% python3 -q
>>> import numpy as np
>>> from numpy import linalg as LA
>>> np.set_printoptions(suppress=True, linewidth=160)
>>> rd = lambda a: np.round(a, 2) + 0
>>> rng = np.random.default_rng(533)
>>> feats = np.eye(11, dtype=int)[rng.permutation(11)] * np.array([0, -3, 3, 1, 2, 3, 0, -1, -3, 0, 1])
>>> print(feats)
[[ 0  0  0  0  0  0  0  0  0  0  0]
 [ 0  0  0  0  2  0  0  0  0  0  0]
 [ 0  0  0  0  0  0  0  0  0  0  1]
 [ 0  0  3  0  0  0  0  0  0  0  0]
 [ 0  0  0  0  0  3  0  0  0  0  0]
 [ 0  0  0  0  0  0  0  0  0  0  0]
 [ 0  0  0  0  0  0  0 -1  0  0  0]
 [ 0  0  0  1  0  0  0  0  0  0  0]
 [ 0  0  0  0  0  0  0  0  0  0  0]
 [ 0  0  0  0  0  0  0  0 -3  0  0]
 [ 0 -3  0  0  0  0  0  0  0  0  0]]
>>> print(feats @ feats.T)
[[0 0 0 0 0 0 0 0 0 0 0]
 [0 4 0 0 0 0 0 0 0 0 0]
 [0 0 1 0 0 0 0 0 0 0 0]
 [0 0 0 9 0 0 0 0 0 0 0]
 [0 0 0 0 9 0 0 0 0 0 0]
 [0 0 0 0 0 0 0 0 0 0 0]
 [0 0 0 0 0 0 1 0 0 0 0]
 [0 0 0 0 0 0 0 1 0 0 0]
 [0 0 0 0 0 0 0 0 0 0 0]
 [0 0 0 0 0 0 0 0 0 9 0]
 [0 0 0 0 0 0 0 0 0 0 9]]
>>> print(rd(LA.svd(feats, compute_uv=False)))
[3. 3. 3. 3. 2. 1. 1. 1. 0. 0. 0.]
>>> print(rd(LA.norm(feats, axis=0)))
[0. 3. 3. 1. 2. 3. 0. 1. 3. 0. 1.]
>>> print(feats.T @ feats)
[[0 0 0 0 0 0 0 0 0 0 0]
 [0 9 0 0 0 0 0 0 0 0 0]
 [0 0 9 0 0 0 0 0 0 0 0]
 [0 0 0 1 0 0 0 0 0 0 0]
 [0 0 0 0 4 0 0 0 0 0 0]
 [0 0 0 0 0 9 0 0 0 0 0]
 [0 0 0 0 0 0 0 0 0 0 0]
 [0 0 0 0 0 0 0 1 0 0 0]
 [0 0 0 0 0 0 0 0 9 0 0]
 [0 0 0 0 0 0 0 0 0 0 0]
 [0 0 0 0 0 0 0 0 0 0 1]]
>>> print(LA.matrix_rank(feats, rtol=0.1))
8
>>> print([round(float(x), 2) for x in LA.svd(feats, compute_uv=False)[:3]])
[3.0, 3.0, 3.0]
>>> Uu, sig, vt = LA.svd(feats)
>>> evecs = vt[:(sig > 1e-8).sum()]
>>> vec = feats[2] + -2 * feats[8] + rng.integers(2) * np.eye(11)[3]
>>> print(vec)
[0. 0. 0. 0. 0. 0. 0. 0. 0. 0. 1.]
>>> print(rd(LA.norm(vec - evecs.T @ evecs @ vec)))
0.0
>>> print(np.diag(evecs.T @ evecs))
[0. 1. 1. 1. 1. 1. 0. 1. 1. 0. 1.]
>>> print((LA.matrix_power((feats != 0) + (feats.T != 0) + np.eye(11), 11) > 0).astype(int))
[[1 0 0 0 0 0 0 0 0 0 0]
 [0 1 1 1 1 1 1 1 0 0 1]
 [0 1 1 1 1 1 1 1 0 0 1]
 [0 1 1 1 1 1 1 1 0 0 1]
 [0 1 1 1 1 1 1 1 0 0 1]
 [0 1 1 1 1 1 1 1 0 0 1]
 [0 1 1 1 1 1 1 1 0 0 1]
 [0 1 1 1 1 1 1 1 0 0 1]
 [0 0 0 0 0 0 0 0 1 1 0]
 [0 0 0 0 0 0 0 0 1 1 0]
 [0 1 1 1 1 1 1 1 0 0 1]]
>>> print(feats @ feats)
[[ 0  0  0  0  0  0  0  0  0  0  0]
 [ 0  0  0  0  0  6  0  0  0  0  0]
 [ 0 -3  0  0  0  0  0  0  0  0  0]
 [ 0  0  0  0  0  0  0  0  0  0  3]
 [ 0  0  0  0  0  0  0  0  0  0  0]
 [ 0  0  0  0  0  0  0  0  0  0  0]
 [ 0  0  0 -1  0  0  0  0  0  0  0]
 [ 0  0  3  0  0  0  0  0  0  0  0]
 [ 0  0  0  0  0  0  0  0  0  0  0]
 [ 0  0  0  0  0  0  0  0  0  0  0]
 [ 0  0  0  0 -6  0  0  0  0  0  0]]
>>> print(rd(LA.det(feats)))
0.0
>>> print(rd(np.sort(LA.eigvals(feats).real)))
[0. 0. 0. 0. 0. 0. 0. 0. 0. 0. 0.]
>>> f = np.array([2, 2])
>>> print(np.cross(feats[7, :3], feats[4, :3]))
[0 0 0]
>>> print(np.polyval(f, feats[7]))
[2 2 2 4 2 2 2 2 2 2 2]
>>> out = np.array([[2, -2, 2, 2], [-1, 2, -1, 0], [1, 2, 0, -2], [1, -1, -2, -1]])
>>> J = out + out.T
>>> print(J)
[[ 4 -3  3  3]
 [-3  4  1 -1]
 [ 3  1  0 -4]
 [ 3 -1 -4 -2]]
>>> out = LA.inv(J)
>>> print(rd(LA.inv(out)))
[[ 4. -3.  3.  3.]
 [-3.  4.  1. -1.]
 [ 3.  1.  0. -4.]
 [ 3. -1. -4. -2.]]
>>> print(np.allclose(out, J.T))
False
>>> print(rd(LA.slogdet(J)[0]))
-1.0
>>> print((np.abs(out) > 1e-9).astype(int))
[[1 1 0 1]
 [1 1 1 1]
 [0 1 1 1]
 [1 1 1 1]]
>>> print(rd(out))
[[ 0.25  0.25  0.    0.25]
 [ 0.25  0.55 -0.11  0.32]
 [ 0.   -0.11  0.17 -0.28]
 [ 0.25  0.32 -0.28  0.27]]
>>> print(rd(LA.det(J) * LA.det(out)))
1.0
>>> ev, evecs = LA.eigh(J)
>>> print((ev > 1e-8).sum(), (ev < -1e-8).sum())
3 1
>>> print(rd(LA.svd(J, compute_uv=False)))
[7.87 6.87 4.   1.  ]
>>> print(rd(evecs.T @ J @ evecs))
[[-6.87  0.    0.    0.  ]
 [ 0.    1.    0.    0.  ]
 [ 0.    0.    4.    0.  ]
 [ 0.    0.    0.    7.87]]
>>> print(rd(np.abs(evecs[:, -1])))
[0.74 0.62 0.07 0.26]
>>> print(rd(ev))
[-6.87  1.    4.    7.87]
>>> E = np.loadtxt("arr.csv", delimiter=",")
>>> print(E)
[[ 3.78 -1.98 -1.77 -5.43  6.05  0.28  0.36  3.73 -1.08]
 [-3.75  2.1   1.85  5.43 -6.01 -0.28 -0.44 -3.77  0.96]
 [-4.31  3.62  1.1   4.3  -4.87 -0.49  1.97  0.18  0.71]
 [-0.82  8.89 -2.02 -3.   -0.88  8.49  4.03  1.42  3.57]
 [ 3.45 -4.33  0.23 -2.76  2.94 -1.28 -2.72 -1.26 -1.96]
 [-0.23  1.28  2.06 -1.13 -0.83 -2.73  2.03  4.11 -4.29]
 [ 1.05 -3.96 -1.22 -0.38  3.47 -3.12 -0.42  2.13 -0.24]
 [ 1.19  3.06  1.2  -2.34 -1.74  3.72 -0.1  -2.07 -0.69]
 [ 3.3   0.32  0.11 -4.18  1.3   3.59 -1.56 -2.36 -0.51]
 [ 3.39 -1.67 -0.77 -3.27  2.61  2.7  -2.25 -2.86  0.67]
 [-0.84  1.8   0.33  1.02 -2.31  2.25 -0.36 -2.62  1.29]
 [-0.64  0.72 -1.83  2.2  -1.58  4.9  -2.29 -6.73  5.58]
 [-1.01  3.28  3.21  0.1  -4.28  0.07  0.88 -0.31 -3.35]
 [-3.01  2.06  2.32  3.61 -4.87 -1.47  0.61 -0.85 -1.38]
 [-0.32  1.16  2.06 -1.1  -0.78 -2.81  2.02  4.08 -4.32]
 [-2.43  2.53  0.23  1.73 -1.75 -0.32  2.24  2.13  0.19]
 [-2.23 -1.41 -1.59  3.33  0.56 -2.25  0.6   1.26  2.4 ]
 [-0.51  6.4  -0.04 -2.35 -1.74  5.24  2.77  1.15  0.67]
 [ 0.99 -3.85 -1.25 -0.3   3.5  -3.09 -0.39  2.19 -0.21]
 [ 0.34 -9.24  0.43  2.83  3.2  -9.53 -2.43  2.21 -2.72]
 [-0.03  0.6  -2.01  0.16  0.88  3.05 -0.42 -1.85  3.61]
 [-0.86 -0.14 -0.6   1.83 -1.11  1.33 -1.08 -2.98  2.38]
 [-0.94  0.68  4.34  0.57 -3.93 -3.88  0.55  1.22 -5.95]
 [ 1.07 -5.85 -2.1   0.59  4.71 -4.05 -1.31  1.84  0.95]
 [-0.1   6.81  1.5  -2.09 -3.95  6.28  1.18 -2.51 -0.06]
 [ 2.75 -0.87 -0.3  -4.59  4.04 -1.2   1.32  4.93 -2.92]
 [-1.3   0.28  2.69  0.49 -1.48 -4.98  2.01  4.84 -5.07]
 [ 1.2   1.59 -1.83 -1.34  0.35  5.92 -1.29 -4.4   4.06]
 [-1.02 -5.1  -2.01  3.08  2.92 -4.71 -0.7   1.73  1.78]
 [ 0.41 -9.19  0.36  2.79  3.23 -9.59 -2.44  2.2  -2.72]
 [ 1.42  5.32 -1.05 -5.01  1.42  5.21  2.93  3.01  0.22]
 [-1.01  0.32 -3.36  1.93  0.87  3.72 -0.64 -3.03  6.4 ]
 [ 2.33 -5.4   0.15 -1.19  3.5  -4.05 -1.76  1.2  -2.25]
 [-2.92  4.36  4.13  2.88 -7.31 -0.04  0.72 -2.26 -2.86]
 [-1.04 -0.33 -1.43  1.89  0.2   0.7  -0.34 -1.21  2.88]
 [ 3.85 -6.05  0.13 -1.83  2.98 -1.5  -4.26 -3.56 -1.22]
 [ 2.3   4.15  1.2  -3.92 -2.15  6.61 -1.05 -4.63 -0.31]
 [ 0.73 -2.71  0.95 -1.37  2.71 -5.86  1.4   6.29 -4.43]
 [ 0.54  0.41 -2.16 -1.76  3.03  1.07  1.5   2.97  1.62]
 [-0.94 -3.5   1.63  2.2  -0.3  -6.24 -0.29  2.23 -3.33]]
>>> P = E @ LA.solve(E.T @ E, E.T)
>>> print(rd(LA.eigvalsh(P)))
[0. 0. 0. 0. 0. 0. 0. 0. 0. 0. 0. 0. 0. 0. 0. 0. 0. 0. 0. 0. 0. 0. 0. 0. 0. 0. 0. 0. 0. 0. 0. 1. 1. 1. 1. 1. 1. 1. 1. 1.]
>>> print(rd(P @ E[:, 2]))
[-1.77  1.85  1.1  -2.02  0.23  2.06 -1.22  1.2   0.11 -0.77  0.33 -1.83  3.21  2.32  2.06  0.23 -1.59 -0.04 -1.25  0.43 -2.01 -0.6   4.34 -2.1   1.5  -0.3
  2.69 -1.83 -2.01  0.36 -1.05 -3.36  0.15  4.13 -1.43  0.13  1.2   0.95 -2.16  1.63]
>>> print(np.allclose(P @ P, P))
True
